% ipython --no-banner

In [1]: import numpy as np

In [2]: from numpy import linalg as LA

In [3]: np.set_printoptions(precision=3, suppress=True, linewidth=120, sign=" ")

In [4]: A = np.load("test2.npy")

In [5]: A
Out[5]: 
array([[ 2,  0,  0,  0],
       [ 0,  0,  0,  0],
       [ 0,  0,  0,  0],
       [ 0,  0,  0,  3]])

In [6]: A @ A
Out[6]: 
array([[ 4,  0,  0,  0],
       [ 0,  0,  0,  0],
       [ 0,  0,  0,  0],
       [ 0,  0,  0,  9]])

In [7]: np.trace(A)
Out[7]: np.int64(5)

In [8]: round(LA.det(A), 3)
Out[8]: np.float64(0.0)

In [9]: LA.matrix_power(A, 4)
Out[9]: 
array([[ 16,   0,   0,   0],
       [  0,   0,   0,   0],
       [  0,   0,   0,   0],
       [  0,   0,   0,  81]])

In [10]: (A - A.T) / 2
Out[10]: 
array([[ 0.,  0.,  0.,  0.],
       [ 0.,  0.,  0.,  0.],
       [ 0.,  0.,  0.,  0.],
       [ 0.,  0.,  0.,  0.]])

In [11]: np.allclose(A, A.T)
Out[11]: True

In [12]: rng = np.random.default_rng(365861)

In [13]: labels = rng.permutation(4)

In [14]: labels
Out[14]: array([ 3,  0,  1,  2])

In [15]: other = A[labels][:, labels]

In [16]: np.diag(other)
Out[16]: array([ 3,  2,  0,  0])

In [17]: round(float(LA.det(other)), 3), round(LA.det(A[labels]), 3)
Out[17]: (0.0, np.float64(0.0))

In [18]: hat = np.triu(np.array([[0, -1, -2, 0], [-3, 1, 0, -2], [-3, 1, -3, -3], [0, -3, 2, 1]]), 1) + np.eye(4)

In [19]: other = hat @ A @ LA.inv(hat)

In [20]: other
Out[20]: 
array([[ 2.,  2.,  4., 16.],
       [ 0.,  0.,  0., -6.],
       [ 0.,  0.,  0., -9.],
       [ 0.,  0.,  0.,  3.]])

In [21]: np.trace(other), np.trace(A)
Out[21]: (np.float64(5.0), np.int64(5))

In [22]: np.poly(other)
Out[22]: array([ 1., -5.,  6.,  0.,  0.])

In [23]: arr = np.load("mat.npy")

In [24]: arr
Out[24]: 
array([[-1.,  0., -2.,  0.],
       [ 0.,  1.,  0.,  0.],
       [ 0.,  0.,  1.,  0.],
       [ 2.,  0.,  2.,  1.]])

In [25]: r0 = np.array([2, -1, -1])

In [26]: np.correlate(arr[2], arr[1], "full")
Out[26]: array([ 0.,  0.,  0.,  0.,  1.,  0.,  0.])

In [27]: np.array([np.convolve(row, r0, "same") for row in arr])
Out[27]: 
array([[ 1., -3.,  2.,  2.],
       [ 2., -1., -1.,  0.],
       [ 0.,  2., -1., -1.],
       [-2.,  2.,  0., -3.]])

In [28]: np.cross(arr[2, :3], arr[1, :3])
Out[28]: array([-1.,  0.,  0.])

In [29]: E = np.loadtxt("block1.csv", delimiter=",")

In [30]: E
Out[30]: 
array([[-0.33 ,  0.818,  0.364, -0.3  ],
       [-0.895, -0.36 , -0.17 , -0.203],
       [-0.235,  0.394, -0.485,  0.744],
       [-0.188, -0.215,  0.777,  0.561]])

In [31]: r0 = np.array([0, -2, -1, 3])

In [32]: other = E + np.outer(r0, np.eye(4)[0])

In [33]: LA.matrix_rank(LA.inv(other) - LA.inv(E), tol=1e-8)
Out[33]: np.int64(1)

In [34]: np.round(LA.det(other) / LA.det(E), 3), round(1 + LA.solve(E, r0)[0], 3)
Out[34]: (np.float64(2.46), np.float64(2.46))

In [35]: E.mean(axis=0)
Out[35]: array([-0.412,  0.159,  0.121,  0.2  ])

In [36]: round(LA.norm(E), 3)
Out[36]: np.float64(2.0)

In [37]: E - E[0]
Out[37]: 
array([[ 0.   ,  0.   ,  0.   ,  0.   ],
       [-0.565, -1.177, -0.534,  0.097],
       [ 0.094, -0.423, -0.849,  1.044],
       [ 0.141, -1.033,  0.412,  0.862]])

In [38]: np.round(np.abs(E).max(), 3)
Out[38]: np.float64(0.895)

In [39]: LA.matrix_rank(E)
Out[39]: np.int64(4)

In [40]: np.unravel_index(np.abs(E).argmax(), E.shape)
Out[40]: (np.int64(1), np.int64(0))

In [41]: E.shape
Out[41]: (4, 4)

In [42]: LA.svd(E, compute_uv=False)
Out[42]: array([ 1.,  1.,  1.,  1.])

In [43]: round(float(LA.det(E[::-1])), 3)
Out[43]: -1.0

In [44]: np.round(LA.det(2 * E), 3), np.round(LA.det(E), 3)
Out[44]: (np.float64(-16.0), np.float64(-1.0))

In [45]: np.kron(np.eye(2, dtype=int), E)
Out[45]: 
array([[-0.33 ,  0.818,  0.364, -0.3  , -0.   ,  0.   ,  0.   , -0.   ],
       [-0.895, -0.36 , -0.17 , -0.203, -0.   , -0.   , -0.   , -0.   ],
       [-0.235,  0.394, -0.485,  0.744, -0.   ,  0.   , -0.   ,  0.   ],
       [-0.188, -0.215,  0.777,  0.561, -0.   , -0.   ,  0.   ,  0.   ],
       [-0.   ,  0.   ,  0.   , -0.   , -0.33 ,  0.818,  0.364, -0.3  ],
       [-0.   , -0.   , -0.   , -0.   , -0.895, -0.36 , -0.17 , -0.203],
       [-0.   ,  0.   , -0.   ,  0.   , -0.235,  0.394, -0.485,  0.744],
       [-0.   , -0.   ,  0.   ,  0.   , -0.188, -0.215,  0.777,  0.561]])

In [46]: LA.eigvals(E)
Out[46]: array([ 1.   +0.j   , -0.307+0.952j, -0.307-0.952j, -1.   +0.j   ])

In [47]: round(float(LA.eigvals(E).sum().real), 3)
Out[47]: -0.613

In [48]: round(np.einsum("ii->", E), 3)
Out[48]: np.float64(-0.613)

In [49]: other = LA.inv(E)

In [50]: LA.inv(other)
Out[50]: 
array([[-0.33 ,  0.818,  0.364, -0.3  ],
       [-0.895, -0.36 , -0.17 , -0.203],
       [-0.235,  0.394, -0.485,  0.744],
       [-0.188, -0.215,  0.777,  0.561]])

In [51]: np.allclose(other, E.T)
Out[51]: True

In [52]: np.round(LA.det(E) * LA.det(other), 3)
Out[52]: np.float64(1.0)

In [53]: r0 = np.array([1, 5])

In [54]: np.correlate(E[3], E[1], "full")
Out[54]: array([ 0.038,  0.076, -0.054,  0.   , -0.182, -0.897, -0.502])

In [55]: np.convolve(E[3], r0)
Out[55]: array([-0.188, -1.157, -0.301,  4.444,  2.807])

In [56]: m1 = np.load("x.npy")

In [57]: m1
Out[57]: 
array([[ 1, -2,  4, -8],
       [ 1, -1,  1, -1],
       [ 1,  0,  0,  0],
       [ 1,  1,  1,  1]])

In [58]: q, vecs = LA.qr(m1[:, :2])[0], LA.qr(m1[:, 2:])[0]

In [59]: sigma = LA.svd(q.T @ vecs, compute_uv=False)

In [60]: round(float(LA.norm(q @ q.T - vecs @ vecs.T, 2)), 3)
Out[60]: 0.56

In [61]: (sigma > 0.9).sum()
Out[61]: np.int64(1)

In [62]: np.degrees(np.arccos(sigma.clip(0, 1)))
Out[62]: array([ 21.968,  34.063])

In [63]: vec = np.array([1, 3, 2, -1])

In [64]: y = m1 @ vec

In [65]: beta, lr = np.zeros(4), 1 / LA.norm(m1, 2) ** 2

In [66]: for i in range(150):
    ...:     beta -= lr * m1.T @ (m1 @ beta - y)
    ...:     if i % 50 == 0: print(i, round(LA.norm(m1 @ beta - y), 3))
    ...: 
0 5.544
50 1.557
100 0.821

In [67]: beta
Out[67]: array([ 0.856,  2.415,  2.312, -0.705])

In [68]: np.round(LA.cond(m1), 3)
Out[68]: np.float64(17.318)

In [69]: mat = rng.normal(size=(32, 8)) + 10 * np.array([0, 3, 3, 1, -3, 2, -2, -3])

In [70]: mat
Out[70]: 
array([[ -0.305,  30.827,  30.5  ,  10.221, -30.343,  19.18 , -19.57 , -30.597],
       [ -1.333,  29.089,  31.039,  10.538, -30.429,  21.032, -21.872, -29.073],
       [ -1.824,  30.906,  29.722,  11.601, -29.741,  19.095, -20.344, -29.853],
       [ -0.54 ,  30.19 ,  29.987,   9.678, -30.476,  19.753, -21.09 , -29.014],
       [ -0.767,  28.853,  28.965,  11.874, -30.991,  20.329, -19.85 , -30.244],
       [  0.511,  29.549,  30.496,   8.222, -30.457,  20.652, -20.192, -30.406],
       [ -1.03 ,  28.693,  29.033,   8.833, -30.493,  20.132, -20.704, -31.119],
       [  0.261,  30.196,  30.664,   9.96 , -30.119,  20.283, -17.614, -29.92 ],
       [  1.981,  29.355,  31.705,  10.224, -31.613,  18.939, -18.243, -29.506],
       [  1.115,  29.194,  29.928,   9.211, -28.801,  18.955, -20.16 , -30.697],
       [ -0.033,  30.586,  31.387,  10.011, -31.668,  20.449, -21.036, -29.454],
       [ -0.788,  28.786,  29.659,   7.352, -29.826,  19.691, -19.728, -31.248],
       [ -1.314,  31.103,  28.875,   8.911, -28.847,  20.202, -18.715, -30.663],
       [  1.866,  31.098,  28.69 ,  10.286, -31.979,  20.009, -19.355, -30.001],
       [ -0.453,  29.856,  30.221,  11.664, -30.348,  19.762, -20.349, -32.436],
       [ -1.243,  29.977,  29.819,  10.796, -29.003,  21.369, -19.91 , -28.682],
       [ -0.053,  29.869,  28.769,  11.204, -29.507,  18.275, -19.117, -29.661],
       [ -0.302,  32.235,  29.644,  10.394, -30.611,  19.393, -19.595, -30.457],
       [  0.26 ,  30.247,  29.661,   9.68 , -30.774,  20.292, -20.392, -30.024],
       [  0.714,  32.098,  32.068,  10.387, -30.519,  20.491, -19.565, -30.214],
       [ -0.3  ,  31.685,  30.388,  10.795, -29.427,  19.016, -21.37 , -29.862],
       [  1.361,  29.15 ,  29.305,   9.787, -29.651,  19.948, -19.459, -29.172],
       [ -0.079,  30.151,  30.151,   8.996, -29.473,  19.785, -20.233, -29.811],
       [ -0.851,  28.026,  29.62 ,  11.041, -30.135,  19.859, -20.032, -27.77 ],
       [  0.3  ,  29.384,  30.624,  11.602, -28.216,  18.476, -19.46 , -30.266],
       [ -1.827,  29.038,  29.06 ,   9.638, -30.423,  20.342, -20.593, -29.14 ],
       [  1.441,  29.61 ,  29.976,   8.134, -30.501,  18.395, -18.652, -30.141],
       [  0.315,  27.466,  29.706,   9.86 , -30.538,  19.643, -20.48 , -31.107],
       [  1.254,  30.727,  29.557,   9.995, -28.943,  19.128, -19.633, -30.55 ],
       [  0.764,  29.001,  27.412,  10.33 , -30.657,  21.149, -21.571, -29.881],
       [ -0.358,  27.828,  28.918,   9.072, -31.165,  20.009, -20.649, -29.86 ],
       [  0.707,  29.381,  31.71 ,   9.533, -29.642,  19.69 , -19.138, -28.64 ]])

In [71]: other = np.c_[mat[:, :5] @ np.array([[3, 2, 1, 3, 0],
    ...:     [2, 5, 5, 5, 4],
    ...:     [5, 0, 5, 4, 3],
    ...:     [4, 2, 5, 0, 4],
    ...:     [1, 3, 1, 3, 3]]), np.array([1, -2, -1, -2, 1, 2, -2, -1, 1, 1, 2, 2, 2, 2, -2, -2, -1, 1, -1, 1, 0, 2, 2, 2, 0, 0, 0, 0, -2, 2, 0, 1])]

In [72]: other
Out[72]: 
array([[223.78 ,  82.937, 327.092, 184.192, 164.662,   1.   ],
       [221.099,  72.57 , 321.572, 174.316, 160.342,  -2.   ],
       [221.613,  84.86 , 329.579, 178.721, 169.971,  -1.   ],
       [216.931,  77.8  , 318.26 , 177.851, 158.007,  -2.   ],
       [216.729,  73.504, 316.697, 164.847, 156.826,   1.   ],
       [215.54 ,  73.839, 311.385, 179.89 , 151.199,   2.   ],
       [204.3  ,  67.589, 301.272, 165.025, 145.723,  -2.   ],
       [224.215,  81.067, 324.243, 184.062, 162.261,  -1.   ],
       [232.458,  76.346, 326.785, 184.698, 158.591,   1.   ],
       [219.414,  80.217, 313.977, 182.622, 156.999,   1.   ],
       [226.383,  77.88 , 328.219, 183.372, 161.545,   2.   ],
       [203.082,  67.578, 298.368, 170.721, 144.048,   2.   ],
       [209.433,  84.166, 314.281, 180.529, 160.138,   2.   ],
       [220.407,  83.858, 320.256, 179.912, 155.67 ,   2.   ],
       [225.768,  80.662, 327.906, 177.764, 165.701,  -2.   ],
       [219.505,  81.984, 322.717, 178.426, 165.543,  -2.   ],
       [218.73 ,  83.126, 319.646, 175.74 , 162.075,  -1.   ],
       [222.748,  89.529, 330.452, 187.013, 167.616,   1.   ],
       [217.529,  78.795, 317.429, 178.34 , 156.371,  -1.   ],
       [237.704,  91.135, 342.957, 199.346, 174.585,   1.   ],
       [228.164,  91.133, 334.615, 190.795, 172.804,   0.   ],
       [218.405,  79.092, 312.919, 178.097, 154.708,   2.   ],
       [217.332,  80.172, 316.94 , 182.705, 158.622,   2.   ],
       [215.628,  70.107, 312.449, 165.655, 154.724,   2.   ],
       [230.978,  86.075, 330.132, 185.664, 171.167,   0.   ],
       [206.024,  69.543, 306.43 , 164.68 , 150.614,   0.   ],
       [215.459,  75.695, 309.541, 180.771, 149.401,   0.   ],
       [213.311,  66.066, 304.937, 165.485, 146.808,   0.   ],
       [224.038,  89.306, 323.705, 188.797, 164.73 ,  -2.   ],
       [208.017,  75.222, 303.822, 164.972, 147.589,   2.   ],
       [204.295,  63.072, 297.566, 160.244, 140.857,   0.   ],
       [227.925,  78.461, 324.188, 186.941, 161.862,   1.   ]])

In [73]: np.round(LA.lstsq(mat, other[:, 0])[0], 3) + 0
Out[73]: array([ 3.,  2.,  5.,  4.,  1.,  0.,  0.,  0.])
